>>> import numpy as np
>>> np.set_printoptions(precision=2, suppress=True, linewidth=120)
>>> M = np.loadtxt("arr.csv", delimiter=",")
>>> M
array([[-3.66,  1.73,  8.56, -2.56,  1.78, -0.76],
       [-8.41,  3.21, -2.87, -1.79,  2.75,  0.12],
       [-6.15, -1.08,  3.16, -2.87,  6.13, -2.28],
       [ 5.81,  4.11,  1.1 ,  0.7 , -6.38, -2.63],
       [-0.04, -3.44,  0.39, -7.75, -5.27, -0.41],
       [-0.55,  2.96,  5.15, -5.01, -6.15,  1.22],
       [ 2.38,  0.16, -7.16, -4.16, -4.53, -2.28],
       [ 1.71, -4.23, -4.6 , -5.72, -4.47, -2.33],
       [-3.91,  4.33, -2.31, -4.3 , -5.81,  2.9 ],
       [ 0.49,  5.24,  6.25, -1.91,  3.41,  4.24],
       [-4.03,  3.51, -5.68, -2.34, -0.8 , -5.76],
       [-1.1 ,  4.6 , -4.31, -2.39,  3.02, -6.65],
       [ 8.44, -0.6 , -3.77, -0.64,  3.71, -0.26],
       [-2.6 ,  0.11, -7.35,  4.52,  1.14, -4.19],
       [ 6.46,  0.68, -6.5 ,  3.91, -0.45,  0.05],
       [ 0.95, -1.98, -7.32, -3.47,  5.37, -0.86],
       [ 2.35, -1.65, -0.54,  5.39,  7.27, -3.08],
       [-0.46,  5.12,  2.88,  1.67,  6.17,  4.94]])
>>> Xc = (M - M.mean(axis=0)) / M.std(axis=0)
>>> Xc.std(axis=0)
array([1., 1., 1., 1., 1., 1.])
>>> c = np.linalg.lstsq(np.delete(Xc, 5, axis=1), Xc[:, 5])[0]
>>> c
array([ 0.24,  0.23,  0.42, -0.18,  0.11])
>>> np.abs(c).argmax()
np.int64(2)
>>> Uu, s, Vh = np.linalg.svd(M, full_matrices=False)
>>> np.round(Uu.T @ Uu, 2) + 0
array([[1., 0., 0., 0., 0., 0.],
       [0., 1., 0., 0., 0., 0.],
       [0., 0., 1., 0., 0., 0.],
       [0., 0., 0., 1., 0., 0.],
       [0., 0., 0., 0., 1., 0.],
       [0., 0., 0., 0., 0., 1.]])
>>> Uu.shape, s.shape, Vh.shape
((18, 6), (6,), (6, 6))
>>> s / s[0]
array([1.  , 0.91, 0.8 , 0.55, 0.49, 0.44])
>>> np.allclose(Uu * s @ Vh, M)
True
>>> np.cumsum(s ** 2) / np.sum(s ** 2)
array([0.31, 0.57, 0.77, 0.87, 0.94, 1.  ])
>>> s
array([23.71, 21.59, 18.94, 13.08, 11.63, 10.32])
>>> Xc = M - M.mean(axis=0)
>>> Uu, s, Vh = np.linalg.svd(Xc, full_matrices=False)
>>> np.abs(Vh[-1])
array([0.33, 0.57, 0.04, 0.58, 0.32, 0.35])
>>> np.searchsorted(np.cumsum(s ** 2) / (s ** 2).sum(), 0.9) + 1
np.int64(5)
>>> np.linalg.matrix_rank(Xc)
np.int64(6)
>>> (np.sign(Uu[:, 0]) == np.sign(Uu[0, 0])).astype(int)
array([1, 1, 1, 0, 1, 1, 0, 0, 1, 1, 0, 0, 0, 0, 0, 0, 0, 1])
>>> s
array([23.35, 21.54, 17.89, 12.92, 10.53,  7.92])
>>> np.abs(Uu[:, 0]).argmax()
np.int64(0)
